$ python -q
>>> import numpy as np
>>> np.set_printoptions(suppress=True, linewidth=140)
>>> rnd = lambda a: np.round(a, 2) + 0
>>> data = np.load("case16.npy")
>>> data
array([[ 15.42, -11.86,   4.2 ],
       [ 15.73, -11.68,   3.75],
       [ 14.35, -12.27,   4.09],
       [ 13.11, -13.01,   3.11],
       [ 14.77, -11.63,   2.62],
       [ 15.72, -14.03,   2.73],
       [ 14.62, -11.92,   2.64],
       [ 15.6 , -13.04,   4.53],
       [ 14.18, -13.64,   2.14],
       [ 13.68, -13.41,   2.01],
       [ 14.25, -12.19,   2.36],
       [ 13.88, -12.23,   4.1 ],
       [ 15.98, -10.17,   4.69],
       [ 13.89, -13.17,   3.54],
       [ 15.52, -11.35,   3.96],
       [ 14.93, -10.23,   3.19],
       [ 15.24, -11.19,   3.99],
       [ 16.26, -11.31,   2.48],
       [ 13.68, -12.36,   2.08]])
>>> data @ data
Traceback (most recent call last):
  File "<python-input-5>", line 1, in <module>
    data @ data
    ~~~~~^~~~~~
ValueError: matmul: Input operand 1 has a mismatch in its core dimension 0, with gufunc signature (n?,k),(k,m?)->(n?,m?) (size 19 is different from 3)
>>> G = data.T @ data
>>> rnd(np.linalg.eigvalsh(G)[::-1])
array([7164.43,   30.63,    9.23])
>>> rnd(G)
array([[ 4165.17, -3401.44,   925.26],
       [-3401.44,  2821.42,  -748.93],
       [  925.26,  -748.93,   217.69]])
>>> (data @ data.T).shape
(19, 19)
>>> np.linalg.matrix_rank(data, rtol=0.1)
np.int64(1)
>>> rnd(np.linalg.norm(data, 2) / np.linalg.norm(data))
np.float64(1.0)
>>> round(np.log10(np.linalg.cond(data)))
1
>>> rnd(np.abs(np.linalg.svd(data)[2][-1]))
array([0.41, 0.26, 0.88])
>>> np.linalg.cond(data) > 100
np.False_
>>> np.argsort(-np.linalg.norm(data, axis=0).round(6), kind="stable")[:3]
array([0, 1, 2])
>>> O, r_ = np.linalg.qr(data)
>>> rnd(np.abs(np.diag(r_)))
array([64.54,  6.61,  3.34])
>>> rnd(r_)
array([[-64.54,  52.7 , -14.34],
       [  0.  ,  -6.61,  -1.01],
       [  0.  ,   0.  ,  -3.34]])
>>> rnd(np.trace(O @ O.T))
np.float64(3.0)
>>> rnd(abs(r_[0, 0])), rnd(np.linalg.norm(data[:, 0]))
(np.float64(64.54), np.float64(64.54))
>>> rnd(O.T @ O)
array([[1., 0., 0.],
       [0., 1., 0.],
       [0., 0., 1.]])
